$ ipython --no-banner

In [1]: import numpy as np

In [2]: from numpy import linalg as LA

In [3]: np.set_printoptions(suppress=True, linewidth=140)

In [4]: def rnd(a):
   ...:     return np.round(a, 2) + 0
   ...: 

In [5]: data = np.load("block12.npy")

In [6]: rnd(data)
Out[6]: 
array([[  4.86,  -6.1 ,  10.14,  -5.96,  -4.58,  -3.38,   1.42],
       [  7.08,  -9.8 ,   7.92, -11.88, -11.23,  -2.64,  -5.23],
       [  5.25,  -6.75,   9.75,  -7.  ,  -5.75,  -3.25,   0.25],
       [  3.77,  -4.28,  11.23,  -3.05,  -1.31,  -3.74,   4.69],
       [  5.19,  -6.65,   9.81,  -6.85,  -5.58,  -3.27,   0.42],
       [  5.49,  -7.15,   9.51,  -7.64,  -6.47,  -3.17,  -0.47],
       [  2.81,  -2.68,  12.19,  -0.49,   1.57,  -4.06,   7.57],
       [  4.  ,  -4.67,  11.  ,  -3.68,  -2.01,  -3.67,   3.99],
       [  7.7 , -10.83,   7.3 , -13.52, -13.09,  -2.43,  -7.09],
       [  2.55,  -2.25,  12.45,   0.2 ,   2.35,  -4.15,   8.35],
       [  8.24, -11.73,   6.76, -14.96, -14.71,  -2.25,  -8.71],
       [  6.98,  -9.64,   8.02, -11.63, -10.95,  -2.67,  -4.95],
       [  0.33,   1.45,  14.67,   6.12,   9.01,  -4.89,  15.01],
       [  7.18,  -9.97,   7.82, -12.16, -11.55,  -2.61,  -5.55],
       [  8.56, -12.26,   6.44, -15.82, -15.67,  -2.15,  -9.67],
       [ 14.62, -22.37,   0.38, -31.99, -33.86,  -0.13, -27.86]])

In [7]: W2 = data[[3, 4]].astype(float)

In [8]: for _ in range(4):
   ...:     idx = LA.norm(data[:, None] - W2, axis=-1).argmin(axis=1)
   ...:     W2 = np.array([data[idx == j].mean(axis=0) for j in range(2)])
   ...: 

In [9]: idx
Out[9]: array([0, 1, 0, 0, 0, 0, 0, 0, 1, 0, 1, 1, 0, 1, 1, 1])

In [10]: rnd(W2)
Out[10]: 
array([[  3.81,  -4.34,  11.19,  -3.15,  -1.42,  -3.73,   4.58],
       [  8.62, -12.37,   6.38, -15.99, -15.87,  -2.13,  -9.87]])

In [11]: np.bincount(idx)
Out[11]: array([9, 7])
